In [1]: import numpy as np

In [2]: import numpy.linalg as la

In [3]: np.set_printoptions(precision=2, suppress=True, linewidth=200, legacy="1.25")

In [4]: m1 = np.loadtxt("case11.csv", delimiter=",")

In [5]: m1
Out[5]: 
array([[ 1., -1.,  0.,  0.,  0.],
       [-1.,  2., -1.,  0.,  0.],
       [ 0., -1.,  2., -1.,  0.],
       [ 0.,  0., -1.,  3., -1.],
       [ 0.,  0.,  0., -1.,  3.]])

In [6]: # symmetric, so the eigenvalues are real

In [7]: x0 = np.array([3, -5, -5, -4, -4])

In [8]: target = m1 @ x0

In [9]: coef, lr = np.zeros(5), 1 / la.norm(m1, 2) ** 2

In [10]: for i in range(5):
    ...:     coef -= lr * m1.T @ (m1 @ coef - target)
    ...:     if i % 1 == 0: print(i, round(la.norm(m1 @ coef - target), 2))
    ...: 
0 9.86
1 8.26
2 7.47
3 6.91
4 6.43

In [11]: round(float(la.cond(m1)), 2)
Out[11]: 29.85

In [12]: coef
Out[12]: array([ 2.35, -2.36,  0.01, -0.75, -2.33])

In [13]: rng = np.random.default_rng(83722)

In [14]: labels = rng.permutation(5)

In [15]: labels
Out[15]: array([0, 4, 2, 1, 3])

In [16]: other = m1[labels][:, labels]

In [17]: np.trace(other)
Out[17]: 11.0

In [18]: np.round(la.det(other), 2), round(la.det(m1[labels]), 2)
Out[18]: (5.0, 5.0)

In [19]: np.diag(other)
Out[19]: array([1., 3., 2., 2., 3.])

In [20]: np.allclose(other, m1)
Out[20]: False

In [21]: E = np.load("run14.npy")

In [22]: E
Out[22]: 
array([[ 24, -13,   4],
       [-13,  31,   3],
       [  4,   3,  29]])

In [23]: # symmetric, so the eigenvalues are real

In [24]: u = np.array([1, 0])

In [25]: np.polyval(u, m1[1])
Out[25]: array([-1.,  2., -1.,  0.,  0.])

In [26]: np.array([np.convolve(row, u, "same") for row in m1])
Out[26]: 
array([[ 1., -1.,  0.,  0.,  0.],
       [-1.,  2., -1.,  0.,  0.],
       [ 0., -1.,  2., -1.,  0.],
       [ 0.,  0., -1.,  3., -1.],
       [ 0.,  0.,  0., -1.,  3.]])

In [27]: np.cross(m1[1, :3], m1[4, :3])
Out[27]: array([ 0.,  0., -0.])

In [28]: (E + E.T) / 2
Out[28]: 
array([[ 24., -13.,   4.],
       [-13.,  31.,   3.],
       [  4.,   3.,  29.]])

In [29]: la.matrix_power(E, 3)
Out[29]: 
array([[ 28095, -31167,   5952],
       [-31167,  44832,   4317],
       [  5952,   4317,  26190]])

In [30]: E @ E
Out[30]: 
array([[ 761, -703,  173],
       [-703, 1139,  128],
       [ 173,  128,  866]])

In [31]: (E - E.T) / 2
Out[31]: 
array([[0., 0., 0.],
       [0., 0., 0.],
       [0., 0., 0.]])

In [32]: np.allclose(E, E.T)
Out[32]: True

In [33]: np.sort(np.abs(la.eigvals(E)))
Out[33]: array([12.52, 30.52, 40.96])

In [34]: np.allclose(E @ E.T, E.T @ E)
Out[34]: True

In [35]: np.trace(E)
Out[35]: 84

In [36]: round(np.abs(la.eigvals(E)).max(), 2)
Out[36]: 40.96

In [37]: x0 = np.ones(3)

In [38]: for _ in range(7):
    ...:     x0 = E @ x0
    ...:     x0 /= la.norm(x0)
    ...:     print(round(x0 @ E @ x0, 2))
    ...: 
29.22
30.78
31.43
32.12
33.1
34.4
35.91

In [39]: round(la.eigvalsh(E)[-1], 2)
Out[39]: 40.96

In [40]: other = E + rng.integers(-2, 3, (3, 2)) @ rng.integers(-2, 3, (2, 3))

In [41]: other
Out[41]: 
array([[ 22, -11,   6],
       [-13,  31,   3],
       [  2,   8,  34]])

In [42]: other - E
Out[42]: 
array([[-2,  2,  2],
       [ 0,  0,  0],
       [-2,  5,  5]])

In [43]: np.abs(other - E).sum(axis=1)
Out[43]: array([ 6,  0, 12])

In [44]: la.matrix_rank(other - E, tol=1e-8)
Out[44]: 2

In [45]: np.round(la.svd(other - E, compute_uv=False), 2) + 0
Out[45]: array([8.06, 1.05, 0.  ])

In [46]: W0 = np.load("m.npy")

In [47]: W0
Out[47]: 
array([[ 1, -1,  1, -1,  1, -1,  1, -1],
       [ 1,  1, -1, -1,  1,  1, -1, -1],
       [ 1, -1, -1,  1, -1,  1,  1, -1]])

In [48]: np.count_nonzero(W0)
Out[48]: 24

In [49]: np.round(la.norm(W0), 2)
Out[49]: 4.9

In [50]: W0 - W0[0]
Out[50]: 
array([[ 0,  0,  0,  0,  0,  0,  0,  0],
       [ 0,  2, -2,  0,  0,  2, -2,  0],
       [ 0,  0, -2,  2, -2,  2,  0,  0]])

In [51]: W0.mean(axis=0)
Out[51]: array([ 1.  , -0.33, -0.33, -0.33,  0.33,  0.33,  0.33, -1.  ])

In [52]: np.diff(W0, axis=0)
Out[52]: 
array([[ 0,  2, -2,  0,  0,  2, -2,  0],
       [ 0, -2,  0,  2, -2,  0,  2,  0]])

In [53]: np.unravel_index(np.abs(W0).argmax(), W0.shape)
Out[53]: (0, 0)

In [54]: W0.sum(axis=0)
Out[54]: array([ 3, -1, -1, -1,  1,  1,  1, -3])

In [55]: W0.sum(axis=1)
Out[55]: array([0, 0, 0])

In [56]: x0 = np.array([-3, 3, 0, -3, 0, -1, -1, 2])

In [57]: W0 @ (2 * x0)
Out[57]: array([-10,   2, -26])

In [58]: W0 @ np.eye(8)[3]
Out[58]: array([-1., -1.,  1.])

In [59]: (W0 @ x0).argmax()
Out[59]: 1

In [60]: feats = np.array([[3.0, 0.0, 2.0], [0.0, 3.0, 0.0], [2.0, 0.0, 3.0]])

In [61]: # equal to its transpose

In [62]: (la.matrix_power((feats != 0) + (feats.T != 0) + np.eye(3), 3) > 0).astype(int)
Out[62]: 
array([[1, 0, 1],
       [0, 1, 0],
       [1, 0, 1]])

In [63]: np.sort(la.eigvals(feats).real)
Out[63]: array([1., 3., 5.])

In [64]: x0 = np.array([-1, 3, -2])

In [65]: h1 = np.maximum(feats @ x0, 0)

In [66]: np.tanh(feats @ x0)
Out[66]: array([-1.,  1., -1.])

In [67]: x0 = np.array([0, 1, 2])

In [68]: target = feats @ x0

In [69]: coef, lr = np.zeros(3), 1 / la.norm(feats, 2) ** 2

In [70]: for i in range(30):
    ...:     coef -= lr * feats.T @ (feats @ coef - target)
    ...:     if i % 10 == 0: print(i, round(la.norm(feats @ coef - target), 2))
    ...: 
0 2.35
10 0.9
20 0.6

In [71]: coef
Out[71]: array([0.29, 1.  , 1.71])

In [72]: def softmax(z):
    ...:     e = np.exp(z - z.max(axis=-1, keepdims=True))
    ...:     return e / e.sum(axis=-1, keepdims=True)
    ...: 

In [73]: softmax(feats[1] + 5)
Out[73]: array([0.05, 0.91, 0.05])

In [74]: np.round(softmax(10 * feats[1]), 2) + 0
Out[74]: array([0., 1., 0.])

In [75]: att = feats @ feats.T / np.sqrt(3)

In [76]: np.round(softmax(att), 2) + 0
Out[76]: 
array([[0.64, 0.  , 0.36],
       [0.01, 0.99, 0.01],
       [0.36, 0.  , 0.64]])

In [77]: softmax(att).round(6).argmax(axis=1)
Out[77]: array([0, 1, 2])

In [78]: np.round(softmax(att + np.triu(np.full(att.shape, -np.inf), 1)), 2) + 0
Out[78]: 
array([[1.  , 0.  , 0.  ],
       [0.01, 0.99, 0.  ],
       [0.36, 0.  , 0.64]])

In [79]: softmax(att)[1] @ feats
Out[79]: array([0.03, 2.97, 0.03])

In [80]: F = np.load("layer11.npy")

In [81]: F
Out[81]: 
array([[ 0. , -0.9,  0.2,  2.1,  0.6],
       [-0.9,  0.2, -1.1, -0.4,  1.1],
       [-1. , -0.5,  0.9, -1.5,  0.4]])

In [82]: x0 = np.array([-2, 1, 2, 0, -1])

In [83]: F @ np.ones(5)
Out[83]: array([ 2. , -1.1, -1.7])

In [84]: F @ x0
Out[84]: array([-1.1, -1.3,  2.9])

In [85]: F * x0
Out[85]: 
array([[-0. , -0.9,  0.4,  0. , -0.6],
       [ 1.8,  0.2, -2.2, -0. , -1.1],
       [ 2. , -0.5,  1.8, -0. , -0.4]])

In [86]: np.sign((F @ x0).round(6))
Out[86]: array([-1., -1.,  1.])

In [87]: other = F + rng.integers(-2, 3, (3, 1)) @ rng.integers(-2, 3, (1, 5))

In [88]: other
Out[88]: 
array([[-2. , -4.9,  4.2,  6.1,  2.6],
       [ 0.1,  2.2, -3.1, -2.4,  0.1],
       [-1. , -0.5,  0.9, -1.5,  0.4]])

In [89]: la.matrix_rank(other - F, tol=1e-8)
Out[89]: 1

In [90]: arr = np.array([[3.0, -2.0, 0.0], [-2.0, 2.0, -2.0], [0.0, -2.0, 5.0]])

In [91]: arr
Out[91]: 
array([[ 3., -2.,  0.],
       [-2.,  2., -2.],
       [ 0., -2.,  5.]])

In [92]: theta = np.radians(60)

In [93]: Rm = np.eye(3)

In [94]: Rm[2, 2] = Rm[0, 0] = np.cos(theta)

In [95]: Rm[2, 0], Rm[0, 2] = -np.sin(theta), np.sin(theta)

In [96]: Rm
Out[96]: 
array([[ 0.5 ,  0.  ,  0.87],
       [ 0.  ,  1.  ,  0.  ],
       [-0.87,  0.  ,  0.5 ]])

In [97]: other = arr @ Rm.T

In [98]: np.allclose(arr @ arr.T, other @ other.T)
Out[98]: True

In [99]: np.allclose(la.norm(arr, axis=1), la.norm(other, axis=1))
Out[99]: True

In [100]: ev, evecs = la.eig(arr)

In [101]: np.round(arr @ evecs[:, 0] - ev[0] * evecs[:, 0], 2) + 0
Out[101]: array([0., 0., 0.])

In [102]: ev
Out[102]: array([-0.08,  3.79,  6.3 ])

In [103]: np.sort(la.eigvals(la.inv(arr)))
Out[103]: array([-11.92,   0.16,   0.26])

In [104]: np.sort(la.eigvals(arr.T))
Out[104]: array([-0.08,  3.79,  6.3 ])

In [105]: round(float(np.prod(ev)), 2)
Out[105]: -2.0

In [106]: other = arr / la.norm(arr, axis=1, keepdims=True)

In [107]: gram = other @ other.T

In [108]: np.argwhere(np.triu(np.abs(gram) > 0.95, 1))
Out[108]: array([], shape=(0, 2), dtype=int64)

In [109]: la.norm(other, axis=1)
Out[109]: array([1., 1., 1.])

In [110]: labels = rng.permutation(3)

In [111]: labels
Out[111]: array([1, 2, 0])

In [112]: other = arr[labels][:, labels]

In [113]: np.sort(np.abs(la.eigvals(other)))
Out[113]: array([0.08, 3.79, 6.3 ])

In [114]: other
Out[114]: 
array([[ 2., -2., -2.],
       [-2.,  5.,  0.],
       [-2.,  0.,  3.]])

In [115]: u, v = arr[0], arr[1]

In [116]: u @ u
Out[116]: 13.0

In [117]: u @ v
Out[117]: -10.0

In [118]: pr = (u @ v) / (u @ u) * u

In [119]: la.matrix_rank(np.outer(u, v))
Out[119]: 1

In [120]: v - pr
Out[120]: array([ 0.31,  0.46, -2.  ])

In [121]: pr
Out[121]: array([-2.31,  1.54, -0.  ])

In [122]: np.round((v - pr) @ u, 2)
Out[122]: 0.0

In [123]: np.outer(u, v)
Out[123]: 
array([[-6.,  6., -6.],
       [ 4., -4.,  4.],
       [-0.,  0., -0.]])

In [124]: labels = rng.integers(0, 2, 4)

In [125]: data = (labels[:, None] == labels) * 2 + np.eye(4)

In [126]: data
Out[126]: 
array([[3., 2., 2., 2.],
       [2., 3., 2., 2.],
       [2., 2., 3., 2.],
       [2., 2., 2., 3.]])

In [127]: # symmetric, so the eigenvalues are real

In [128]: labels = rng.permutation(4)

In [129]: labels
Out[129]: array([2, 3, 1, 0])

In [130]: other = data[labels][:, labels]

In [131]: np.sort(np.abs(la.eigvals(other)))
Out[131]: array([1., 1., 1., 9.])

In [132]: K = np.array([[1.53, 3.79, -1.62],
     ...:     [-11.85, -2.24, 11.75],
     ...:     [1.81, -1.11, -2.86],
     ...:     [-7.34, 0.04, 6.88]])

In [133]: K
Out[133]: 
array([[  1.53,   3.79,  -1.62],
       [-11.85,  -2.24,  11.75],
       [  1.81,  -1.11,  -2.86],
       [ -7.34,   0.04,   6.88]])

In [134]: gram = K.T @ K

In [135]: la.svd(K, compute_uv=False) ** 2
Out[135]: array([400.05,  16.04,   0.64])

In [136]: la.eigvalsh(gram)[::-1]
Out[136]: array([400.05,  16.04,   0.64])

In [137]: la.matrix_rank(gram)
Out[137]: 3

In [138]: K.mean(axis=0)
Out[138]: array([-3.96,  0.12,  3.54])

In [139]: np.count_nonzero(K)
Out[139]: 12

In [140]: K.sum(axis=0)
Out[140]: array([-15.85,   0.48,  14.15])

In [141]: la.matrix_rank(K)
Out[141]: 3

In [142]: la.svd(K, compute_uv=False)
Out[142]: array([20. ,  4. ,  0.8])

In [143]: K.sum(axis=1)
Out[143]: array([ 3.7 , -2.34, -2.16, -0.42])

In [144]: x0 = np.array([-1, 1, -2])

In [145]: target = K @ x0

In [146]: la.lstsq(K, target)[0]
Out[146]: array([-1.,  1., -2.])

In [147]: la.solve(K.T @ K, K.T @ target)
Out[147]: array([-1.,  1., -2.])

In [148]: np.round(la.pinv(K) @ K, 2) + 0
Out[148]: 
array([[1., 0., 0.],
       [0., 1., 0.],
       [0., 0., 1.]])

In [149]: target = target + 0.3 * rng.normal(size=4)

In [150]: target
Out[150]: array([  5.34, -13.81,   2.62,  -6.74])

In [151]: coef, *_ = la.lstsq(K, target)

In [152]: [round(float(la.norm(la.solve(K.T @ K + lam * np.eye(3), K.T @ target))), 2) for lam in (0, 1, 10, 100)]
Out[152]: [2.07, 1.29, 0.93, 0.65]

In [153]: coef
Out[153]: array([-0.69,  0.94, -1.71])

In [154]: round(float(la.norm(target - K @ coef)), 2)
Out[154]: 0.2

In [155]: np.round(K.T @ (target - K @ coef), 2) + 0
Out[155]: array([0., 0., 0.])

In [156]: coef.round()
Out[156]: array([-1.,  1., -2.])
